$ python3 -q
>>> import numpy as np
>>> from numpy import linalg as LA
>>> np.set_printoptions(precision=2, suppress=True, linewidth=200, sign=" ")
>>> other = np.array([[1, 9, 8], [0, 0, 0], [9, 7, 1]])
>>> basis = np.array([[0]])
>>> E = np.block([[other, np.array([[2], [0], [2]])], [np.zeros((1, 3)), basis]])
>>> print(E)
[[ 1.  9.  8.  2.]
 [ 0.  0.  0.  0.]
 [ 9.  7.  1.  2.]
 [ 0.  0.  0.  0.]]
>>> rng = np.random.default_rng(43905)
>>> lab = rng.permutation(4)
>>> print(lab)
[ 0  3  2  1]
>>> other = E[lab][:, lab]
>>> print(np.diag(other))
[ 1.  0.  1.  0.]
>>> print(np.allclose(other, E))
False
>>> print(np.sort(np.abs(LA.eigvals(other))))
[ 0.    0.    7.49  9.49]
>>> M = np.array([[0, 0, 0, 0, 0],
...     [0, 0, 0, 0, 0],
...     [0, 0, 0, 1, 1],
...     [0, 0, 1, 0, 1],
...     [0, 0, 1, 1, 0]])
>>> t3 = np.stack([M, 4 * M, M[::-1]])
>>> print(LA.det(t3))
[ 0.  0.  0.]
>>> print(LA.matrix_rank(t3.reshape(3, -1)))
2
>>> print(t3.sum(axis=0))
[[ 0  0  1  1  0]
 [ 0  0  1  0  1]
 [ 0  0  0  6  6]
 [ 0  0  5  0  5]
 [ 0  0  5  5  0]]
>>> print(LA.matrix_rank(t3))
[ 3  3  3]
>>> print(np.argsort(-LA.norm(M, axis=0).round(6), kind="stable")[:3])
[ 2  3  4]
>>> print(LA.cond(M) > 100)
True
>>> print(LA.matrix_rank(M, rtol=0.1))
3
>>> r = LA.matrix_rank(M)
>>> print(r)
3
>>> ns = LA.svd(M)[2][r:].T
>>> print(LA.matrix_rank(M.T @ M), LA.matrix_rank(M @ M.T))
3 3
>>> print([int(LA.matrix_rank(M[:, :j + 1])) for j in range(5)])
[0, 0, 1, 2, 3]
>>> print([int(LA.matrix_rank(np.delete(M, i, axis=0))) for i in range(5)])
[3, 3, 2, 2, 2]
>>> print([int(LA.matrix_rank(M[:i])) for i in range(1, len(M) + 1)])
[0, 0, 1, 2, 3]
>>> print(ns @ ns.T)
[[ 1.  0.  0.  0.  0.]
 [ 0.  1.  0.  0.  0.]
 [ 0.  0.  0.  0.  0.]
 [ 0.  0.  0.  0.  0.]
 [ 0.  0.  0.  0.  0.]]
>>> print(np.sort(np.abs(LA.eigvals(M))))
[ 0.  0.  1.  1.  2.]
>>> print(round(float(LA.det(M)), 2))
0.0
>>> print(np.allclose(M @ M.T, M.T @ M))
True
>>> print(M @ M)
[[ 0  0  0  0  0]
 [ 0  0  0  0  0]
 [ 0  0  2  1  1]
 [ 0  0  1  2  1]
 [ 0  0  1  1  2]]
>>> print(LA.matrix_power(M, 2))
[[ 0  0  0  0  0]
 [ 0  0  0  0  0]
 [ 0  0  2  1  1]
 [ 0  0  1  2  1]
 [ 0  0  1  1  2]]
>>> K = np.loadtxt("a.csv", delimiter=",")
>>> print(K)
[[ 0.8  -0.32 -0.55  0.22  0.99]
 [ 0.4   0.7   0.85 -0.91 -0.12]
 [-0.93 -0.82 -0.61  1.    0.98]
 [ 0.45  0.66  0.52 -0.94 -0.99]
 [ 0.06  0.97 -0.09  0.97  0.98]
 [-0.41 -0.99 -0.74  0.59  0.93]
 [-0.48 -0.87 -0.45 -0.06 -0.86]
 [-0.62  0.27  0.59 -0.3  -0.9 ]
 [ 0.02  0.15 -0.77  0.58 -0.9 ]
 [ 0.02 -0.41 -0.99  0.99  0.51]
 [-0.51 -0.98 -0.82  0.14 -0.9 ]
 [ 0.41 -0.99 -0.66 -0.26  0.97]
 [ 0.29  0.97 -0.73  0.64 -0.99]
 [-0.98 -0.27 -0.16  1.    0.97]
 [-0.56 -1.   -0.08 -0.42  1.  ]
 [ 0.3   0.28 -0.83  0.96  0.97]
 [ 0.96  1.    0.85 -0.99 -0.94]
 [ 0.97  1.   -0.07 -1.   -1.  ]
 [ 0.96  0.56  0.17 -1.   -0.99]
 [-0.85 -0.95 -0.93  0.99  0.74]
 [ 0.26 -0.79 -0.27 -0.16  0.81]
 [ 0.05  0.99 -0.29  0.91 -0.52]]
>>> Ac = K - K.mean(axis=0)
>>> U, sig, vt = LA.svd(Ac, full_matrices=False)
>>> print(sig)
[ 5.85  3.16  2.98  2.18  0.53]
>>> print(np.abs(vt[-1]))
[ 0.43  0.41  0.58  0.52  0.18]
>>> print(np.abs(vt[0]).argmax())
4
>>> print(np.round(Ac.mean(axis=0), 2) + 0)
[ 0.  0.  0.  0.  0.]
>>> d = LA.norm(K[:, None] - K[None], axis=-1)
>>> print(d[11].round(6).argsort(kind="stable")[:4])
[ 11  20   0  14]
>>> print(d.mean(axis=1).argmax())
16
>>> print(np.flatnonzero(d[11] < d.mean() / 2))
[  0  11  20]
>>> print(np.unravel_index(d.round(6).argmax(), d.shape))
(np.int64(16), np.int64(19))
>>> print(d.shape)
(22, 22)
>>> vec = np.array([0, 1, 0, 0, 2])
>>> target = K @ vec
>>> print(np.round(LA.pinv(K) @ K, 2) + 0)
[[ 1.  0.  0.  0.  0.]
 [ 0.  1.  0.  0.  0.]
 [ 0.  0.  1.  0.  0.]
 [ 0.  0.  0.  1.  0.]
 [ 0.  0.  0.  0.  1.]]
>>> target = target + 0.3 * rng.normal(size=22)
>>> print(target)
[ 1.37  0.41  1.1  -0.84  2.73  1.01 -2.56 -1.6  -1.22  0.29 -2.47  1.09 -0.98  1.95  0.92  2.1  -1.17 -0.62 -1.22  1.15  1.32  0.38]
>>> c, *_ = LA.lstsq(K, target)
>>> print(c.round())
[-0.  1. -1. -0.  2.]
>>> print(np.round(K.T @ (target - K @ c), 2) + 0)
[ 0.  0.  0.  0.  0.]
>>> print([round(float(LA.norm(LA.solve(K.T @ K + lam * np.eye(5), K.T @ target))), 2) for lam in (0, 1, 10, 100)])
[2.49, 1.79, 0.99, 0.23]
>>> X = np.load("out8.npy")
>>> print(X)
[[ 1 -1  1]
 [ 1  0  0]
 [ 1  1  1]
 [ 1  2  4]
 [ 1  3  9]
 [ 1  4 16]]
>>> print(LA.cond(X) > 100)
False
>>> print(round(np.log10(LA.cond(X))))
1
>>> other = np.c_[X[:, :2] @ np.array([[0, 3], [-2, 0]]), np.array([2, 2, 1, 0, 0, 1])]
>>> print(other)
[[ 2  3  2]
 [ 0  3  2]
 [-2  3  1]
 [-4  3  0]
 [-6  3  0]
 [-8  3  1]]
>>> print(LA.matrix_rank(np.c_[X, other]))
4
>>> print(np.round(LA.lstsq(X, other[:, 0])[0], 2) + 0)
[ 0. -2.  0.]
>>> U, sig, vt = LA.svd(X)
>>> print(np.argmax(sig[:-1] / (sig[1:] + 1e-6)) + 1)
1
>>> other = U[:, :1] @ np.diag(sig[:1]) @ vt[:1]
>>> print(other)
[[  0.07   0.21   0.74]
 [  0.01   0.02   0.08]
 [  0.11   0.35   1.26]
 [  0.38   1.2    4.28]
 [  0.81   2.57   9.14]
 [  1.4    4.46  15.84]]
>>> print(round(float(LA.norm(X - other, 2)), 2), round(sig[1], 2))
1.86 1.86
>>> hat = X @ LA.solve(X.T @ X, X.T)
>>> print(np.round(np.trace(hat), 2))
3.0
>>> print(LA.matrix_rank(np.eye(6) - hat))
3
>>> print(np.allclose(hat @ hat, hat))
True
>>> U, sig, vt = LA.svd(X, full_matrices=False)
>>> print(np.round(U.T @ X @ vt.T, 2) + 0)
[[ 19.64   0.     0.  ]
 [  0.     1.86   0.  ]
 [  0.     0.     1.71]]
>>> print(np.cumsum(sig ** 2) / np.sum(sig ** 2))
[ 0.98  0.99  1.  ]
>>> arr = np.array([[-0.06, 1.96, 0.09, 1.97, 1.96],
...     [-0.06, -0.04, 0.09, -0.08, 0.06],
...     [-0.06, 0.0, 0.11, 0.08, -0.01]])
>>> print(arr)
[[-0.06  1.96  0.09  1.97  1.96]
 [-0.06 -0.04  0.09 -0.08  0.06]
 [-0.06  0.    0.11  0.08 -0.01]]
>>> # row 0 is much longer than the rest
>>> U, sig, vt = LA.svd(arr)
>>> print(np.argmax(sig[:-1] / (sig[1:] + 1e-6)) + 1)
1
>>> other = U[:, :1] @ np.diag(sig[:1]) @ vt[:1]
>>> print(LA.matrix_rank(other))
1
>>> print(other.round(2) + 0)
[[-0.06  1.96  0.09  1.97  1.96]
 [ 0.   -0.02  0.   -0.02 -0.02]
 [ 0.    0.03  0.    0.03  0.03]]
>>> print(round(float(np.abs(arr - other).max()), 2))
0.11
>>> m1 = np.load("m.npy")
>>> print(m1)
[[ 0.  0. -1.  1.  0.]
 [ 0.  0. -1. -2.  0.]
 [-1. -1.  0.  0.  0.]
 [ 1. -2.  0.  0.  0.]
 [ 0.  0.  0.  0.  0.]]
>>> # symmetric
>>> U, sig, vt = LA.svd(m1)
>>> print(np.argmax(sig[:-1] / (sig[1:] + 1e-6)) + 1)
4
>>> other = U[:, :4] @ np.diag(sig[:4]) @ vt[:4]
>>> print(LA.matrix_rank(other))
4
>>> print(round(LA.norm(m1 - other, 2), 2), sig[4])
0.0 0.0
>>> print(np.round(np.abs(m1 - other).max(), 2))
0.0
>>> theta = np.radians(72)
>>> R = np.eye(5)
>>> R[4, 4] = R[2, 2] = np.cos(theta)
>>> R[4, 2], R[2, 4] = -np.sin(theta), np.sin(theta)
>>> print(R)
[[ 1.    0.    0.    0.    0.  ]
 [ 0.    1.    0.    0.    0.  ]
 [ 0.    0.    0.31  0.    0.95]
 [ 0.    0.    0.    1.    0.  ]
 [ 0.    0.   -0.95  0.    0.31]]
>>> other = m1 @ R.T
>>> print(LA.svd(m1, compute_uv=False), LA.svd(other, compute_uv=False))
[ 2.3  2.3  1.3  1.3  0. ] [ 2.3  2.3  1.3  1.3  0. ]
>>> print(round(float(LA.det(R)), 2), round(np.trace(R), 2))
1.0 3.62
>>> print(np.allclose(LA.norm(m1, axis=1), LA.norm(other, axis=1)))
True
>>> other = np.array([[5], [-4], [-4], [-3], [5]])
>>> basis = np.array([[3, 1, 0, -1]])
>>> A = other @ basis
>>> print(A)
[[ 15   5   0  -5]
 [-12  -4   0   4]
 [-12  -4   0   4]
 [ -9  -3   0   3]
 [ 15   5   0  -5]]
>>> r = LA.matrix_rank(A)
>>> print(r)
1
>>> ns = LA.svd(A)[2][r:].T
>>> print([int(LA.matrix_rank(A[:i])) for i in range(1, len(A) + 1)])
[1, 1, 1, 1, 1]
>>> print([int(LA.matrix_rank(np.delete(A, i, axis=0))) for i in range(5)])
[1, 1, 1, 1, 1]
>>> print(np.round(ns @ ns.T, 2) + 0)
[[ 0.18 -0.27  0.    0.27]
 [-0.27  0.91  0.    0.09]
 [ 0.    0.    1.    0.  ]
 [ 0.27  0.09  0.    0.91]]
>>> print(np.allclose(A @ ns, 0))
True
>>> print(np.round(A @ ns, 2) + 0)
[[ 0.  0.  0.]
 [ 0.  0.  0.]
 [ 0.  0.  0.]
 [ 0.  0.  0.]
 [ 0.  0.  0.]]
>>> J = np.minimum.outer(np.arange(1, 7), np.arange(1, 7)) * 3
>>> print(J)
[[  3   3   3   3   3   3]
 [  3   6   6   6   6   6]
 [  3   6   9   9   9   9]
 [  3   6   9  12  12  12]
 [  3   6   9  12  15  15]
 [  3   6   9  12  15  18]]
>>> vals, vecs = LA.eigh(J)
>>> print(np.abs(vecs[:, -1]).round(6).argmax())
5
>>> print(LA.eigvalsh(J @ J))
[    0.63     0.92     1.79     5.4     35.57  2664.68]
>>> print(np.abs(vecs[:, -1]))
[ 0.13  0.26  0.37  0.46  0.52  0.55]
>>> print(LA.eigvalsh(J + 5 * np.eye(6)))
[  5.8    5.96   6.34   7.32  10.96  56.62]
>>> print(LA.svd(J, compute_uv=False))
[ 51.62   5.96   2.32   1.34   0.96   0.8 ]
>>> print(np.round(vecs.T @ vecs, 2) + 0)
[[ 1.  0.  0.  0.  0.  0.]
 [ 0.  1.  0.  0.  0.  0.]
 [ 0.  0.  1.  0.  0.  0.]
 [ 0.  0.  0.  1.  0.  0.]
 [ 0.  0.  0.  0.  1.  0.]
 [ 0.  0.  0.  0.  0.  1.]]
>>> print(vecs @ np.diag(vals) @ vecs.T)
[[  3.   3.   3.   3.   3.   3.]
 [  3.   6.   6.   6.   6.   6.]
 [  3.   6.   9.   9.   9.   9.]
 [  3.   6.   9.  12.  12.  12.]
 [  3.   6.   9.  12.  15.  15.]
 [  3.   6.   9.  12.  15.  18.]]
>>> print(round(float(vals.sum()), 2), np.trace(J))
63.0 63
